>>> import numpy as np
>>> import numpy.linalg as la
>>> np.set_printoptions(precision=3, suppress=True, linewidth=200)
>>> F = np.loadtxt("block5.csv", delimiter=",")
>>> print(F)
[[-0.034 -0.007  0.002]
 [-0.799 -0.402 -3.795]
 [ 0.022 -0.02  -0.001]
 [-0.827 -0.349 -3.789]
 [-0.426 -0.217 -1.911]
 [ 2.007  0.982  9.525]
 [-0.43  -0.21  -1.902]
 [ 2.021  1.006  9.498]
 [-1.968 -1.    -9.479]
 [ 1.586  0.811  7.585]
 [ 1.604  0.78   7.592]
 [-0.802 -0.419 -3.796]
 [-0.398 -0.209 -1.878]
 [-2.027 -1.011 -9.512]
 [-0.803 -0.387 -3.804]
 [-0.028  0.016 -0.003]
 [ 0.373  0.206  1.891]
 [ 1.151  0.59   5.668]
 [-1.588 -0.795 -7.62 ]
 [-2.02  -1.008 -9.479]
 [ 0.406  0.221  1.925]
 [-0.793 -0.393 -3.8  ]
 [-1.22  -0.566 -5.624]
 [-0.412 -0.225 -1.889]
 [ 1.965  0.998  9.507]
 [-1.216 -0.55  -5.714]
 [-0.029  0.051 -0.009]
 [ 1.612  0.8    7.595]
 [-0.427 -0.221 -1.913]]
>>> # column 2 dominates
>>> M2 = np.c_[F[:, :1] @ np.array([[3]]), np.array([2, 1, 4, 4, 1, 1, 3, 0, 0, 4, 0, 4, 0, 1, 1, 2, 1, 4, 2, 5, 0, 2, 3, 1, 0, 1, 1, 1, 1])]
>>> print(M2)
[[-0.102  2.   ]
 [-2.397  1.   ]
 [ 0.066  4.   ]
 [-2.481  4.   ]
 [-1.278  1.   ]
 [ 6.021  1.   ]
 [-1.29   3.   ]
 [ 6.063  0.   ]
 [-5.904  0.   ]
 [ 4.758  4.   ]
 [ 4.812  0.   ]
 [-2.406  4.   ]
 [-1.194  0.   ]
 [-6.081  1.   ]
 [-2.409  1.   ]
 [-0.084  2.   ]
 [ 1.119  1.   ]
 [ 3.453  4.   ]
 [-4.764  2.   ]
 [-6.06   5.   ]
 [ 1.218  0.   ]
 [-2.379  2.   ]
 [-3.66   3.   ]
 [-1.236  1.   ]
 [ 5.895  0.   ]
 [-3.648  1.   ]
 [-0.087  1.   ]
 [ 4.836  1.   ]
 [-1.281  1.   ]]
>>> print(la.matrix_rank(np.c_[F, M2]))
4
>>> print(la.matrix_rank(M2))
2
>>> print(np.round(la.lstsq(F, M2[:, 0])[0], 3) + 0)
[3. 0. 0.]
>>> gram = np.cov(F, rowvar=False)
>>> print(gram.shape)
(3, 3)
>>> print(F.std(axis=0))
[1.211 0.603 5.749]
>>> print(round(float(np.corrcoef(F[:, 1], F[:, 2])[0, 1]), 3))
0.999
>>> print(np.argwhere(np.triu(np.abs(np.corrcoef(F.T)) > 0.8, 1)))
[[0 1]
 [0 2]
 [1 2]]
>>> A = np.array([[-1, 0, -2, -2, 2],
...     [0, -1, 0, -1, -1],
...     [0, 0, 0, -3, 2],
...     [0, 0, 0, -2, 1],
...     [0, 0, 0, 0, -2]])
>>> t = np.radians(15)
>>> R = np.eye(5)
>>> R[1, 1] = R[4, 4] = np.cos(t)
>>> R[1, 4], R[4, 1] = -np.sin(t), np.sin(t)
>>> print(R)
[[ 1.     0.     0.     0.     0.   ]
 [ 0.     0.966  0.     0.    -0.259]
 [ 0.     0.     1.     0.     0.   ]
 [ 0.     0.     0.     1.     0.   ]
 [ 0.     0.259  0.     0.     0.966]]
>>> M2 = A @ R.T
>>> print(np.round(la.svd(A, compute_uv=False), 3) + 0, np.round(la.svd(M2, compute_uv=False), 3) + 0)
[5.371 2.328 1.791 0.727 0.   ] [5.371 2.328 1.791 0.727 0.   ]
>>> print(np.allclose(A @ A.T, M2 @ M2.T))
True
>>> print(M2)
[[-1.    -0.518 -2.    -2.     1.932]
 [ 0.    -0.707  0.    -1.    -1.225]
 [ 0.    -0.518  0.    -3.     1.932]
 [ 0.    -0.259  0.    -2.     0.966]
 [ 0.     0.518  0.     0.    -1.932]]
>>> print(np.abs(M2 - A).max(axis=0))
[0.    0.518 0.    0.    0.225]
>>> Uu, sigma, vt = la.svd(A)
>>> print(sigma.round(3) + 0)
[5.371 2.328 1.791 0.727 0.   ]
>>> M2 = Uu[:, :4] @ np.diag(sigma[:4]) @ vt[:4]
>>> print(round(float(la.norm(A - M2) / la.norm(A)), 3))
0.0
>>> print(M2.round(3) + 0)
[[-1.  0. -2. -2.  2.]
 [ 0. -1.  0. -1. -1.]
 [ 0.  0.  0. -3.  2.]
 [ 0.  0.  0. -2.  1.]
 [ 0.  0.  0.  0. -2.]]
>>> m1 = np.load("data.npy")
>>> print(m1)
[[0 0 0 0 0 0 1]
 [0 0 0 0 0 0 1]
 [0 0 0 1 1 1 0]
 [0 0 1 0 1 1 0]
 [0 0 1 1 0 0 0]
 [0 0 1 1 0 0 0]
 [1 1 0 0 0 0 0]]
>>> # null space of dimension 2
>>> Uu, sigma, vt = la.svd(m1)
>>> print(sigma.round(3) + 0)
[2.562 1.562 1.414 1.414 1.    0.    0.   ]
>>> M2 = Uu[:, :5] @ np.diag(sigma[:5]) @ vt[:5]
>>> print(M2.round(3) + 0)
[[0. 0. 0. 0. 0. 0. 1.]
 [0. 0. 0. 0. 0. 0. 1.]
 [0. 0. 0. 1. 1. 1. 0.]
 [0. 0. 1. 0. 1. 1. 0.]
 [0. 0. 1. 1. 0. 0. 0.]
 [0. 0. 1. 1. 0. 0. 0.]
 [1. 1. 0. 0. 0. 0. 0.]]
>>> print(la.matrix_rank(M2))
5
>>> Uu, sigma, vt = la.svd(m1, full_matrices=False)
>>> print(sigma.round(3) + 0)
[2.562 1.562 1.414 1.414 1.    0.    0.   ]
>>> print(np.allclose(Uu * sigma @ vt, m1))
True
>>> print(np.abs(vt[0]))
[0.    0.    0.557 0.557 0.435 0.435 0.   ]
>>> print(np.cumsum(sigma ** 2) / np.sum(sigma ** 2))
[0.469 0.643 0.786 0.929 1.    1.    1.   ]
>>> rk = la.matrix_rank(m1)
>>> print(rk)
5
>>> ns = la.svd(m1)[2][rk:].T
>>> print([int(la.matrix_rank(np.delete(m1, i, axis=0))) for i in range(7)])
[5, 5, 4, 4, 5, 5, 4]
>>> print(np.round(m1 @ ns, 3) + 0)
[[0. 0.]
 [0. 0.]
 [0. 0.]
 [0. 0.]
 [0. 0.]
 [0. 0.]
 [0. 0.]]
>>> rng = np.random.default_rng(77)
>>> labels = rng.permutation(7)
>>> print(labels)
[4 5 6 0 3 2 1]
>>> M2 = m1[labels][:, labels]
>>> print(np.trace(M2))
0
>>> print(np.diag(M2))
[0 0 0 0 0 0 0]
>>> print(m1 @ m1)
[[1 1 0 0 0 0 0]
 [1 1 0 0 0 0 0]
 [0 0 3 2 1 1 0]
 [0 0 2 3 1 1 0]
 [0 0 1 1 2 2 0]
 [0 0 1 1 2 2 0]
 [0 0 0 0 0 0 2]]
>>> print(np.trace(m1 @ m1 @ m1) // 6)
2
>>> print(np.argwhere(np.triu(m1)))
[[0 6]
 [1 6]
 [2 3]
 [2 4]
 [2 5]
 [3 4]
 [3 5]]
>>> print(m1.sum(axis=0))
[1 1 3 3 2 2 2]
>>> Lm = np.diag(m1.sum(axis=1)) - m1
>>> print(Lm)
[[ 1  0  0  0  0  0 -1]
 [ 0  1  0  0  0  0 -1]
 [ 0  0  3 -1 -1 -1  0]
 [ 0  0 -1  3 -1 -1  0]
 [ 0  0 -1 -1  2  0  0]
 [ 0  0 -1 -1  0  2  0]
 [-1 -1  0  0  0  0  2]]
>>> print(la.matrix_rank(Lm))
5
